$ python3 -q
>>> import numpy as np
>>> from numpy import linalg as LA
>>> np.set_printoptions(precision=2, suppress=True, linewidth=100)
>>> feats = np.load("mat.npy")
>>> feats
array([[ 2.27,  0.77, -0.49, -0.08, -2.98,  0.12, -1.03, -0.23,  1.06, -0.17, -1.44,  1.27, -1.24],
       [ 0.06, -3.61, -3.75,  1.53, -0.76,  0.22, -1.76, -1.13,  2.07,  3.21, -2.13,  0.09, -2.64],
       [-2.54, -1.82,  5.06, -3.36, -2.12, -3.2 , -1.02, -1.7 ,  4.44, -2.58,  0.64,  3.38, -1.6 ],
       [-0.15, -0.96, -0.44, -0.89, -0.51, -0.17, -0.16, -0.37,  1.12,  0.76, -0.23,  0.39, -1.01],
       [ 1.61,  1.29, -0.6 ,  0.73, -0.96,  0.6 , -0.2 ,  0.36, -0.71, -0.21, -0.61, -0.02,  0.18],
       [-1.14, -2.74, -1.99, -1.45,  0.65,  0.09,  0.2 , -0.58,  1.58,  2.66, -0.07, -0.3 , -1.75],
       [-0.98, -3.1 , -2.42,  0.44,  0.5 ,  0.02, -0.72, -0.8 ,  1.46,  2.54, -0.84, -0.28, -1.7 ],
       [-0.02, -0.22,  1.59, -2.47, -1.87, -0.95, -0.18, -0.56,  2.12, -0.66,  0.07,  1.64, -1.23]])
>>> rng = np.random.default_rng(980)
>>> M2 = feats + rng.integers(-2, 3, (8, 4)) @ rng.integers(-2, 3, (4, 13))
>>> M2
array([[  1.27,  -5.23,  -1.49,   1.92,  -4.98,   5.12,  -1.03,   1.77,   6.06,   2.83,  -4.44,
          7.27,  -7.24],
       [  0.06,   0.39,  -3.75,   1.53,   1.24,   0.22,   6.24,  -3.13,  -5.93,   7.21,  -2.13,
         -1.91,  -2.64],
       [ -2.54,   0.18,   7.06,  -3.36,  -0.12,  -7.2 ,  -3.02,  -4.7 ,   4.44, -10.58,   1.64,
         -2.62,   8.4 ],
       [ -0.15,  -4.96,  -1.44,  -0.89,  -4.51,   4.83,  -2.16,   2.63,   4.12,   4.76,  -2.23,
          6.39,  -9.01],
       [ -0.39,  -2.71,  -0.6 ,   4.73,   2.04,   2.6 ,   5.8 ,  -1.64,   1.29,  -0.21,  -3.61,
          0.98,   2.18],
       [ -1.14,  -2.74,  -1.99,  -1.45,  -0.35,   2.09,   2.2 ,  -0.58,  -0.42,   4.66,  -1.07,
          0.7 ,  -3.75],
       [  0.02,   2.9 ,  -3.42,  -1.56,   2.5 ,  -2.98,   3.28,  -0.8 ,  -5.54,   7.54,   2.16,
         -2.28,  -3.7 ],
       [  0.98,   1.78,   2.59,  -4.47,  -6.87,   4.05,   1.82,  -0.56,  -4.88,   2.34,  -1.93,
          2.64,  -5.23]])
>>> print(np.abs(M2 - feats).sum(axis=1))
[42. 30. 40. 42. 31. 13. 38. 35.]
>>> np.round(LA.svd(M2 - feats, compute_uv=False), 2) + 0
array([25.  , 20.19, 11.91,  8.01,  0.  ,  0.  ,  0.  ,  0.  ])
>>> f, v = M2[3], M2[5]
>>> print(round(float(f @ v), 2))
84.41
>>> round(f @ f, 2)
np.float64(249.36)
>>> pr = (f @ v) / (f @ f) * f
>>> round(float(LA.norm(f + v) ** 2 + LA.norm(f - v) ** 2), 2)
622.97
>>> round((v - pr) @ f, 2)
np.float64(-0.0)
>>> LA.matrix_rank(np.outer(f, v))
np.int64(1)
>>> feats @ feats
Traceback (most recent call last):
  File "<python-input-17>", line 1, in <module>
    feats @ feats
    ~~~~~~^~~~~~~
ValueError: matmul: Input operand 1 has a mismatch in its core dimension 0, with gufunc signature (n?,k),(k,m?)->(n?,m?) (size 8 is different from 13)
>>> gram = feats.T @ feats
>>> (feats @ feats.T).shape
(8, 8)
>>> np.round(LA.svd(feats, compute_uv=False) ** 2, 2) + 0
array([130.32, 113.54,  32.66,   6.73,   0.  ,   0.  ,   0.  ,   0.  ])
>>> round(float(np.trace(gram)), 2), np.round((feats ** 2).sum(), 2)
(283.25, np.float64(283.25))
>>> LA.matrix_rank(gram)
np.int64(4)
>>> np.diag(gram)
array([16.48, 36.69, 52.8 , 23.36, 19.3 , 11.6 ,  5.86,  5.78, 36.  , 31.57,  8.16, 16.06, 19.59])
>>> print(np.allclose(gram, gram.T))
True
>>> feats.mean(axis=0)
array([-0.11, -1.3 , -0.38, -0.69, -1.01, -0.41, -0.61, -0.63,  1.64,  0.69, -0.58,  0.77, -1.37])
>>> LA.matrix_rank(feats)
np.int64(4)
>>> feats.sum(axis=0)
array([ -0.89, -10.39,  -3.04,  -5.55,  -8.05,  -3.27,  -4.87,  -5.01,  13.14,   5.55,  -4.61,
         6.17, -10.99])
>>> left, s, Vh = LA.svd(feats)
>>> evecs = Vh[:(s > 1e-8).sum()]
>>> x0 = feats[4] + 3 * feats[5] + rng.integers(2) * np.eye(13)[10]
>>> x0
array([-1.81, -6.93, -6.57, -3.62,  0.99,  0.87,  0.4 , -1.38,  4.03,  7.77, -0.82, -0.92, -5.07])
>>> round(float(LA.norm(x0 - evecs.T @ evecs @ x0)), 2)
0.0
>>> arr = np.array([[1, 1, 1, 1, -1, -1, -1, -1],
...     [1, -1, -1, 1, 1, -1, -1, 1],
...     [1, 1, -1, -1, 1, 1, -1, -1],
...     [1, -1, -1, 1, -1, 1, 1, -1],
...     [1, 1, 1, 1, 1, 1, 1, 1]])
>>> t3 = np.stack([arr, 4 * arr, arr[::-1]])
>>> LA.matrix_rank(t3.reshape(3, -1))
np.int64(2)
>>> t3.sum(axis=0)
array([[ 6,  6,  6,  6, -4, -4, -4, -4],
       [ 6, -6, -6,  6,  4, -4, -4,  4],
       [ 6,  6, -6, -6,  6,  6, -6, -6],
       [ 6, -6, -6,  6, -4,  4,  4, -4],
       [ 6,  6,  6,  6,  4,  4,  4,  4]])
>>> left, s, Vh = LA.svd(arr, full_matrices=False)
>>> np.round(left.T @ left, 2) + 0
array([[1., 0., 0., 0., 0.],
       [0., 1., 0., 0., 0.],
       [0., 0., 1., 0., 0.],
       [0., 0., 0., 1., 0.],
       [0., 0., 0., 0., 1.]])
>>> np.allclose(left * s @ Vh, arr)
True
>>> M2 = np.array([[0, 3, 3], [0, 1, 2], [2, 0, 2]])
>>> basis = np.array([[0, -2, -2, 2, -3, -3, 3],
...     [2, -1, 1, 0, 2, 0, 3],
...     [0, -2, 3, -3, -1, -3, -1],
...     [3, 2, -1, 0, 3, -3, 2],
...     [-2, 1, 2, 3, -2, 2, -2],
...     [-1, -2, -2, 0, -2, -1, -2],
...     [-1, 2, 2, 2, 3, -2, 3]])
>>> m1 = np.block([[M2, np.array([[1, 2, 1, 3, 0, 1, 3], [2, 1, 1, 3, 0, 1, 0], [1, 0, 0, 0, 3, 0, 3]])], [np.zeros((7, 3)), basis]])
>>> m1
array([[ 0.,  3.,  3.,  1.,  2.,  1.,  3.,  0.,  1.,  3.],
       [ 0.,  1.,  2.,  2.,  1.,  1.,  3.,  0.,  1.,  0.],
       [ 2.,  0.,  2.,  1.,  0.,  0.,  0.,  3.,  0.,  3.],
       [ 0.,  0.,  0.,  0., -2., -2.,  2., -3., -3.,  3.],
       [ 0.,  0.,  0.,  2., -1.,  1.,  0.,  2.,  0.,  3.],
       [ 0.,  0.,  0.,  0., -2.,  3., -3., -1., -3., -1.],
       [ 0.,  0.,  0.,  3.,  2., -1.,  0.,  3., -3.,  2.],
       [ 0.,  0.,  0., -2.,  1.,  2.,  3., -2.,  2., -2.],
       [ 0.,  0.,  0., -1., -2., -2.,  0., -2., -1., -2.],
       [ 0.,  0.,  0., -1.,  2.,  2.,  2.,  3., -2.,  3.]])
>>> x0 = np.array([-1, -1, 1, -2, -1, 1, 1, 3, 0, -1])
>>> target = m1 @ x0
>>> coef, lr = np.zeros(10), 1 / LA.norm(m1, 2) ** 2
>>> for i in range(15):
...     coef -= lr * m1.T @ (m1 @ coef - target)
...     if i % 5 == 0: print(i, round(LA.norm(m1 @ coef - target), 2))
... 
0 11.28
5 5.38
10 4.09
>>> coef
array([ 0.45, -0.68, -0.16, -1.37,  0.25,  1.23,  0.31,  1.72,  0.24, -0.4 ])
>>> round(float(LA.cond(m1)), 2)
37.98
